$ python -q
>>> import numpy as np
>>> import numpy.linalg as la
>>> np.set_printoptions(precision=2, suppress=True, linewidth=140, floatmode="fixed")
>>> rd = lambda a: np.round(a, 2) + 0
>>> arr = np.loadtxt("m.csv", delimiter=",")
>>> print(arr)
[[ 2.00 -2.00  2.00 -2.00]
 [-1.00  1.00 -1.00  1.00]
 [ 2.00 -2.00  2.00 -2.00]
 [-1.00  1.00 -1.00  1.00]]
>>> Uu, sigma, vt = la.svd(arr)
>>> rd(sigma)
array([6.32, 0.00, 0.00, 0.00])
>>> Y = Uu[:, :1] @ np.diag(sigma[:1]) @ vt[:1]
>>> rd(la.norm(arr - Y) / la.norm(arr))
np.float64(0.0)
>>> rd(Y)
array([[ 2.00, -2.00,  2.00, -2.00],
       [-1.00,  1.00, -1.00,  1.00],
       [ 2.00, -2.00,  2.00, -2.00],
       [-1.00,  1.00, -1.00,  1.00]])
>>> rd(np.abs(arr - Y).max())
np.float64(0.0)
>>> rk = la.matrix_rank(arr)
>>> rk
np.int64(1)
>>> ns = la.svd(arr)[2][rk:].T
>>> print(la.matrix_rank(arr.T @ arr), la.matrix_rank(arr @ arr.T))
1 1
>>> [int(la.matrix_rank(arr[:i])) for i in range(1, len(arr) + 1)]
[1, 1, 1, 1]
>>> [int(la.matrix_rank(np.delete(arr, i, axis=0))) for i in range(4)]
[1, 1, 1, 1]
>>> ns.shape
(4, 3)
>>> print(rd(ns @ ns.T))
[[ 0.75  0.25 -0.25  0.25]
 [ 0.25  0.75  0.25 -0.25]
 [-0.25  0.25  0.75  0.25]
 [ 0.25 -0.25  0.25  0.75]]
>>> Uu, sigma, vt = la.svd(arr)
>>> vecs = vt[:(sigma > 1e-8).sum()]
>>> rng = np.random.default_rng(69)
>>> vec = arr[0] + 4 * arr[1] + rng.integers(2) * np.eye(4)[3]
>>> vec
array([-2.00,  2.00, -2.00,  2.00])
>>> la.matrix_rank(np.vstack([arr, vec]))
np.int64(1)
>>> rd(np.diag(vecs.T @ vecs))
array([0.25, 0.25, 0.25, 0.25])
>>> rd(la.norm(vec - vecs.T @ vecs @ vec))
np.float64(0.0)
>>> rd(vecs.T @ vecs)
array([[ 0.25, -0.25,  0.25, -0.25],
       [-0.25,  0.25, -0.25,  0.25],
       [ 0.25, -0.25,  0.25, -0.25],
       [-0.25,  0.25, -0.25,  0.25]])
>>> la.lstsq(arr[:-1].T, arr[-1])[2]
np.int32(1)
>>> try:
...     la.inv(arr)
... except la.LinAlgError as e:
...     print(e)
... 
Singular matrix
>>> np.abs(np.diag(la.qr(arr)[1])) > 1e-9
array([ True, False, False, False])
